In [1]: import numpy as np

In [2]: np.set_printoptions(suppress=True, linewidth=160)

In [3]: E = np.load("x.npy")

In [4]: E
Out[4]: 
array([[ 0,  0,  0,  0,  0,  0,  0,  0,  0],
       [ 2,  1,  0,  0,  0,  0,  0,  0,  0],
       [-3,  0,  3,  0,  0,  0,  0,  0,  0],
       [ 0,  1, -2,  3,  0,  0,  0,  0,  0],
       [ 3,  0,  3,  1, -2,  0,  0,  0,  0],
       [ 0,  2,  0, -3, -1,  1,  0,  0,  0],
       [ 1, -1,  3, -3, -2,  3, -2,  0,  0],
       [ 1,  2,  1,  2,  3, -3, -3,  2,  0],
       [ 0,  3,  2, -1,  3,  3,  3,  1, -2]])

In [5]: rng = np.random.default_rng(9559)

In [6]: labels = rng.permutation(9)

In [7]: labels
Out[7]: array([4, 3, 7, 8, 6, 2, 1, 5, 0])

In [8]: B = E[labels][:, labels]

In [9]: np.round(np.sort(np.abs(np.linalg.eigvals(B))), 2)
Out[9]: array([0., 1., 1., 2., 2., 2., 2., 3., 3.])

In [10]: np.diag(B)
Out[10]: array([-2,  3,  2, -2, -2,  3,  1,  1,  0])

In [11]: round(float(np.linalg.det(B)), 2), np.round(np.linalg.det(E[labels]), 2)
Out[11]: (0.0, np.float64(0.0))

In [12]: round(np.linalg.norm(E, 2) / np.linalg.norm(E), 2)
Out[12]: np.float64(0.58)

In [13]: W1 = np.array([[3, 1],
    ...:     [0, 0],
    ...:     [0, 3],
    ...:     [1, 1],
    ...:     [0, 2],
    ...:     [3, 0],
    ...:     [0, 2],
    ...:     [0, 0],
    ...:     [3, 2]])

In [14]: b = np.array([4, -4])

In [15]: act = np.maximum(E @ W1 + b, 0)

In [16]: np.linalg.matrix_rank(act)
Out[16]: np.int64(2)

In [17]: np.round((act > 0).mean(axis=0), 2)
Out[17]: array([0.78, 0.44])

In [18]: W2 = np.array([[0, 2], [1, 0]])

In [19]: act @ W2
Out[19]: 
array([[ 0,  8],
       [ 0, 20],
       [ 2,  0],
       [ 0, 14],
       [ 5, 28],
       [ 0,  8],
       [ 0, 26],
       [ 2,  0],
       [ 9, 12]])

In [20]: W1 @ W2
Out[20]: 
array([[1, 6],
       [0, 0],
       [3, 0],
       [1, 2],
       [2, 0],
       [0, 6],
       [2, 0],
       [0, 0],
       [2, 6]])

In [21]: x = np.array([-5, -4, -5, 4, -1, 5, 5, -1, -5])

In [22]: np.sign((E @ x).round(6))
Out[22]: array([ 0, -1,  0,  1, -1, -1, -1, -1,  1])

In [23]: E * x
Out[23]: 
array([[  0,   0,   0,   0,   0,   0,   0,   0,   0],
       [-10,  -4,   0,   0,   0,   0,   0,   0,   0],
       [ 15,   0, -15,   0,   0,   0,   0,   0,   0],
       [  0,  -4,  10,  12,   0,   0,   0,   0,   0],
       [-15,   0, -15,   4,   2,   0,   0,   0,   0],
       [  0,  -8,   0, -12,   1,   5,   0,   0,   0],
       [ -5,   4, -15, -12,   2,  15, -10,   0,   0],
       [ -5,  -8,  -5,   8,  -3, -15, -15,  -2,   0],
       [  0, -12, -10,  -4,  -3,  15,  15,  -1,  10]])

In [24]: (E @ x).argmax()
Out[24]: np.int64(3)

In [25]: E @ (2 * x)
Out[25]: array([  0, -28,   0,  36, -48, -28, -42, -90,  20])

In [26]: np.einsum("ij,j->i", E, x)
Out[26]: array([  0, -14,   0,  18, -24, -14, -21, -45,  10])

In [27]: (E * x).sum(axis=1)
Out[27]: array([  0, -14,   0,  18, -24, -14, -21, -45,  10])

In [28]: E @ x
Out[28]: array([  0, -14,   0,  18, -24, -14, -21, -45,  10])

In [29]: arr = np.load("a.npy")

In [30]: arr
Out[30]: 
array([[ 0.,  0., -1.,  9., -7., -5.],
       [ 0.,  0.,  0., -6.,  5.,  2.],
       [-1.,  0.,  0.,  0.,  0.,  0.],
       [ 9., -6.,  0.,  0.,  0.,  0.],
       [-7.,  5.,  0.,  0.,  0.,  0.],
       [-5.,  2.,  0.,  0.,  0.,  0.]])

In [31]: # equal to its transpose

In [32]: np.linalg.rank(arr)
---------------------------------------------------------------------------
AttributeError                            Traceback (most recent call last)
Cell In[32], line 1
----> 1 np.linalg.rank(arr)

AttributeError: module 'numpy.linalg' has no attribute 'rank'

In [33]: np.abs(arr).max()
Out[33]: np.float64(9.0)

In [34]: arr.sum(axis=0)
Out[34]: array([-4.,  1., -1.,  3., -2., -3.])

In [35]: np.count_nonzero(arr)
Out[35]: np.int64(14)

In [36]: arr - arr[0]
Out[36]: 
array([[  0.,   0.,   0.,   0.,   0.,   0.],
       [  0.,   0.,   1., -15.,  12.,   7.],
       [ -1.,   0.,   1.,  -9.,   7.,   5.],
       [  9.,  -6.,   1.,  -9.,   7.,   5.],
       [ -7.,   5.,   1.,  -9.,   7.,   5.],
       [ -5.,   2.,   1.,  -9.,   7.,   5.]])

In [37]: arr.shape
Out[37]: (6, 6)

In [38]: arr[6]
---------------------------------------------------------------------------
IndexError                                Traceback (most recent call last)
Cell In[38], line 1
----> 1 arr[6]

IndexError: index 6 is out of bounds for axis 0 with size 6

In [39]: np.unravel_index(np.abs(arr).argmax(), arr.shape)
Out[39]: (np.int64(0), np.int64(3))

In [40]: B = arr / np.sqrt((arr ** 2).mean(axis=1, keepdims=True))

In [41]: np.linalg.matrix_rank(B) == np.linalg.matrix_rank(arr)
Out[41]: np.True_

In [42]: np.linalg.matrix_rank(arr - arr.mean(axis=1, keepdims=True))
Out[42]: np.int64(4)

In [43]: u = np.array([2, 3, 0])

In [44]: np.array([np.convolve(row, u, "same") for row in arr])
Out[44]: 
array([[  0.,  -2.,  15.,  13., -31., -15.],
       [  0.,   0., -12.,  -8.,  19.,   6.],
       [ -3.,   0.,   0.,   0.,   0.,   0.],
       [ 15., -18.,   0.,   0.,   0.,   0.],
       [-11.,  15.,   0.,   0.,   0.,   0.],
       [-11.,   6.,   0.,   0.,   0.,   0.]])

In [45]: np.cross(arr[0, :3], arr[3, :3])
Out[45]: array([-6., -9., -0.])

In [46]: t3 = np.stack([arr, -2 * arr, arr[::-1]])

In [47]: np.round(np.linalg.det(t3), 2)
Out[47]: array([0., 0., 0.])

In [48]: np.linalg.matrix_rank(t3.reshape(3, -1))
Out[48]: np.int64(2)

In [49]: t3.sum(axis=0)
Out[49]: 
array([[ -5.,   2.,   1.,  -9.,   7.,   5.],
       [ -7.,   5.,   0.,   6.,  -5.,  -2.],
       [ 10.,  -6.,   0.,   0.,   0.,   0.],
       [-10.,   6.,   0.,   0.,   0.,   0.],
       [  7.,  -5.,   0.,  -6.,   5.,   2.],
       [  5.,  -2.,  -1.,   9.,  -7.,  -5.]])

In [50]: np.linalg.matrix_rank(t3)
Out[50]: array([4, 4, 4])

In [51]: np.round(np.linalg.norm(t3, axis=(1, 2)), 2)
Out[51]: array([21.02, 42.05, 21.02])

In [52]: round(float(np.linalg.norm(arr[3] - arr[0])), 2)
Out[52]: 16.52

In [53]: np.linalg.norm(arr, axis=1).argmax()
Out[53]: np.int64(0)

In [54]: np.round(np.linalg.norm(arr, 1), 2), np.round(np.linalg.norm(arr, np.inf), 2)
Out[54]: (np.float64(22.0), np.float64(22.0))

In [55]: round(np.linalg.norm(arr[3], 1), 2), round(float(np.linalg.norm(arr[3], np.inf)), 2)
Out[55]: (np.float64(15.0), 9.0)

In [56]: np.round(np.linalg.norm(arr, axis=0), 2)
Out[56]: array([12.49,  8.06,  1.  , 10.82,  8.6 ,  5.39])

In [57]: mat = np.load("run10.npy")

In [58]: mat
Out[58]: 
array([[0, 0, 0, 1, 1],
       [0, 0, 0, 0, 0],
       [0, 0, 0, 0, 0],
       [1, 0, 0, 0, 1],
       [1, 0, 0, 1, 0]])

In [59]: U, sv, vt = np.linalg.svd(mat)

In [60]: evecs = vt[:(sv > 1e-8).sum()]

In [61]: x = mat[4] + 4 * mat[0] + rng.integers(2) * np.eye(5)[0]

In [62]: x
Out[62]: array([2., 0., 0., 5., 4.])

In [63]: np.round(np.linalg.norm(x - evecs.T @ evecs @ x), 2)
Out[63]: np.float64(0.0)

In [64]: np.round(np.diag(evecs.T @ evecs), 2) + 0
Out[64]: array([1., 0., 0., 1., 1.])

In [65]: np.round(evecs.T @ evecs, 2) + 0
Out[65]: 
array([[1., 0., 0., 0., 0.],
       [0., 0., 0., 0., 0.],
       [0., 0., 0., 0., 0.],
       [0., 0., 0., 1., 0.],
       [0., 0., 0., 0., 1.]])

In [66]: np.linalg.matrix_rank(np.vstack([mat, x]))
Out[66]: np.int64(3)

In [67]: round(np.linalg.eigvalsh(mat).min(), 2)
Out[67]: np.float64(-1.0)

In [68]: [round(float(np.linalg.det(mat[:i, :i])), 2) + 0 for i in range(1, 6)]
Out[68]: [0.0, 0.0, 0.0, 0.0, 0.0]

In [69]: M = np.array([[25, 23, 25], [23, 36, 29], [25, 29, 45]])

In [70]: proj = np.triu(np.array([[-2, 3, 1], [1, 1, 3], [-1, -3, 1]]), 1) + np.eye(3)

In [71]: B = proj @ M @ np.linalg.inv(proj)

In [72]: np.linalg.matrix_rank(B)
Out[72]: np.int64(3)

In [73]: proj @ M - M @ proj
Out[73]: 
array([[  94.,   62.,   38.],
       [  75.,   18.,    4.],
       [   0.,  -75., -112.]])

In [74]: round(float(np.linalg.det(B)), 2)
Out[74]: 6520.0

In [75]: np.round(np.poly(B), 2)
Out[75]: array([    1.,  -106.,  1650., -6520.])

In [76]: Q = M.astype(float).copy()

In [77]: for j in range(3):
    ...:     Q[:, j] -= Q[:, :j] @ (Q[:, :j].T @ Q[:, j])
    ...:     Q[:, j] /= np.linalg.norm(Q[:, j])
    ...: 

In [78]: np.round(Q.T @ M, 2) + 0
Out[78]: 
array([[42.18, 50.45, 57.3 ],
       [ 0.  , 10.98,  2.99],
       [ 0.  ,  0.  , 14.08]])

In [79]: np.round(Q.T @ Q, 2) + 0
Out[79]: 
array([[1., 0., 0.],
       [0., 1., 0.],
       [0., 0., 1.]])

In [80]: x = np.ones(3)

In [81]: for _ in range(3):
    ...:     x = M @ x
    ...:     x /= np.linalg.norm(x)
    ...:     print(round(x @ M @ x, 2))
    ...: 
88.1
88.11
88.11

In [82]: x.round(2)
Out[82]: array([0.47, 0.58, 0.66])

In [83]: u = np.array([-1, 5, -4])

In [84]: np.cross(M[2, :3], M[1, :3])
Out[84]: array([-779,  310,  233])

In [85]: np.convolve(M[2], u)
Out[85]: array([ -25,   96,    0,  109, -180])

In [86]: np.array([np.convolve(row, u, "same") for row in M])
Out[86]: 
array([[102, -10,  33],
       [ 79,  59,   1],
       [ 96,   0, 109]])

In [87]: np.polyval(u, M[2])
Out[87]: array([ -504,  -700, -1804])

In [88]: np.correlate(M[2], M[1], "full")
Out[88]: array([ 725, 1741, 2924, 2287, 1035])

In [89]: np.linalg.matrix_rank(E - E[0, 0] * np.eye(9))
Out[89]: np.int64(8)

In [90]: E @ E
Out[90]: 
array([[  0,   0,   0,   0,   0,   0,   0,   0,   0],
       [  2,   1,   0,   0,   0,   0,   0,   0,   0],
       [ -9,   0,   9,   0,   0,   0,   0,   0,   0],
       [  8,   4, -12,   9,   0,   0,   0,   0,   0],
       [-15,   1,   1,   1,   4,   0,   0,   0,   0],
       [  1,   1,   3, -13,   1,   1,   0,   0,   0],
       [-19,   4,   3, -14,   5,  -3,   4,   0,   0],
       [  9,   5,   1,  31,   9, -18,   0,   4,   0],
       [ 13,   1,  23, -14, -18,   3, -15,   0,   4]])

In [91]: K = np.array([[-3, 3, 2, 1, -2, -3, -3, 3, 3, 3],
    ...:     [1, 1, 1, -1, 1, -2, 0, -2, -1, 3],
    ...:     [-3, -1, 2, 3, 1, -1, 2, 1, -3, -3],
    ...:     [-2, 3, -2, -1, -2, -1, 1, -2, -3, 1],
    ...:     [-2, 2, -1, -3, 0, -1, -1, 0, 0, 1],
    ...:     [0, -1, 1, 2, 3, -2, 3, 0, -1, -2],
    ...:     [-3, 3, 1, 1, 1, -1, 3, -2, -1, 0],
    ...:     [1, 3, -1, 3, -2, 3, -1, 0, -1, -2],
    ...:     [0, -3, 3, -2, -3, -3, -3, 0, 3, 0]])

In [92]: K[:, 9] = 4 * K[:, 3]

In [93]: K
Out[93]: 
array([[ -3,   3,   2,   1,  -2,  -3,  -3,   3,   3,   4],
       [  1,   1,   1,  -1,   1,  -2,   0,  -2,  -1,  -4],
       [ -3,  -1,   2,   3,   1,  -1,   2,   1,  -3,  12],
       [ -2,   3,  -2,  -1,  -2,  -1,   1,  -2,  -3,  -4],
       [ -2,   2,  -1,  -3,   0,  -1,  -1,   0,   0, -12],
       [  0,  -1,   1,   2,   3,  -2,   3,   0,  -1,   8],
       [ -3,   3,   1,   1,   1,  -1,   3,  -2,  -1,   4],
       [  1,   3,  -1,   3,  -2,   3,  -1,   0,  -1,  12],
       [  0,  -3,   3,  -2,  -3,  -3,  -3,   0,   3,  -8]])

In [94]: np.linalg.cond(K) > 100
Out[94]: np.True_

In [95]: np.argsort(-np.linalg.norm(K, axis=0).round(6), kind="stable")[:3]
Out[95]: array([9, 1, 6])

In [96]: np.linalg.matrix_rank(K, rtol=0.1)
Out[96]: np.int64(6)

In [97]: U, sv, vt = np.linalg.svd(K)

In [98]: np.argmax(sv[:-1] / (sv[1:] + 1e-6)) + 1
Out[98]: np.int64(8)

In [99]: B = U[:, :8] @ np.diag(sv[:8]) @ vt[:8]

In [100]: round(float(np.abs(K - B).max()), 2)
Out[100]: 0.02

In [101]: round(np.linalg.norm(K - B, 2), 2), round(float(sv[8]), 2)
Out[101]: (np.float64(0.07), 0.07)

In [102]: np.linalg.matrix_rank(B)
Out[102]: np.int64(8)

In [103]: B.round(2)
Out[103]: 
array([[ -3.  ,   3.  ,   1.99,   1.  ,  -2.  ,  -3.  ,  -3.01,   2.99,   3.  ,   4.  ],
       [  1.  ,   1.  ,   0.99,  -1.  ,   1.  ,  -2.  ,  -0.01,  -2.01,  -1.  ,  -4.  ],
       [ -3.  ,  -1.  ,   2.  ,   3.  ,   1.  ,  -1.  ,   2.  ,   1.  ,  -3.  ,  12.  ],
       [ -2.  ,   3.  ,  -2.  ,  -1.  ,  -2.  ,  -1.  ,   1.  ,  -2.  ,  -3.  ,  -4.  ],
       [ -1.99,   2.01,  -0.98,  -3.  ,  -0.01,  -1.  ,  -0.98,   0.02,  -0.01, -12.  ],
       [  0.01,  -0.99,   1.01,   2.  ,   2.99,  -2.  ,   3.02,   0.02,  -1.  ,   8.  ],
       [ -3.  ,   3.  ,   1.  ,   1.  ,   1.  ,  -1.  ,   3.  ,  -2.  ,  -1.  ,   4.  ],
       [  1.01,   3.01,  -0.99,   3.  ,  -2.01,   3.  ,  -0.98,   0.02,  -1.  ,  12.  ],
       [  0.01,  -2.99,   3.01,  -2.  ,  -3.01,  -3.  ,  -2.99,   0.01,   3.  ,  -8.  ]])

In [104]: np.linalg.matrix_rank(K, rtol=0.05)
Out[104]: np.int64(8)

In [105]: U, sv, vt = np.linalg.svd(K, full_matrices=False)

In [106]: sv.round(2)
Out[106]: array([26.19,  9.66,  8.56,  8.  ,  4.06,  3.71,  2.38,  1.69,  0.07])

In [107]: np.round(U.T @ K @ vt.T, 2) + 0
Out[107]: 
array([[26.19,  0.  ,  0.  ,  0.  ,  0.  ,  0.  ,  0.  ,  0.  ,  0.  ],
       [ 0.  ,  9.66,  0.  ,  0.  ,  0.  ,  0.  ,  0.  ,  0.  ,  0.  ],
       [ 0.  ,  0.  ,  8.56,  0.  ,  0.  ,  0.  ,  0.  ,  0.  ,  0.  ],
       [ 0.  ,  0.  ,  0.  ,  8.  ,  0.  ,  0.  ,  0.  ,  0.  ,  0.  ],
       [ 0.  ,  0.  ,  0.  ,  0.  ,  4.06,  0.  ,  0.  ,  0.  ,  0.  ],
       [ 0.  ,  0.  ,  0.  ,  0.  ,  0.  ,  3.71,  0.  ,  0.  ,  0.  ],
       [ 0.  ,  0.  ,  0.  ,  0.  ,  0.  ,  0.  ,  2.38,  0.  ,  0.  ],
       [ 0.  ,  0.  ,  0.  ,  0.  ,  0.  ,  0.  ,  0.  ,  1.69,  0.  ],
       [ 0.  ,  0.  ,  0.  ,  0.  ,  0.  ,  0.  ,  0.  ,  0.  ,  0.07]])

In [108]: np.round(np.cumsum(sv ** 2) / np.sum(sv ** 2), 2)
Out[108]: array([0.72, 0.82, 0.89, 0.96, 0.98, 0.99, 1.  , 1.  , 1.  ])

In [109]: (sv > 1e-8).sum()
Out[109]: np.int64(9)

In [110]: np.round(vt @ vt.T, 2) + 0
Out[110]: 
array([[1., 0., 0., 0., 0., 0., 0., 0., 0.],
       [0., 1., 0., 0., 0., 0., 0., 0., 0.],
       [0., 0., 1., 0., 0., 0., 0., 0., 0.],
       [0., 0., 0., 1., 0., 0., 0., 0., 0.],
       [0., 0., 0., 0., 1., 0., 0., 0., 0.],
       [0., 0., 0., 0., 0., 1., 0., 0., 0.],
       [0., 0., 0., 0., 0., 0., 1., 0., 0.],
       [0., 0., 0., 0., 0., 0., 0., 1., 0.],
       [0., 0., 0., 0., 0., 0., 0., 0., 1.]])

In [111]: np.allclose(U * sv @ vt, K)
Out[111]: True

In [112]: np.round(np.abs(vt[0]), 2)
Out[112]: array([0.03, 0.04, 0.03, 0.24, 0.06, 0.06, 0.11, 0.04, 0.1 , 0.95])

In [113]: U.shape, sv.shape, vt.shape
Out[113]: ((9, 9), (9,), (9, 10))
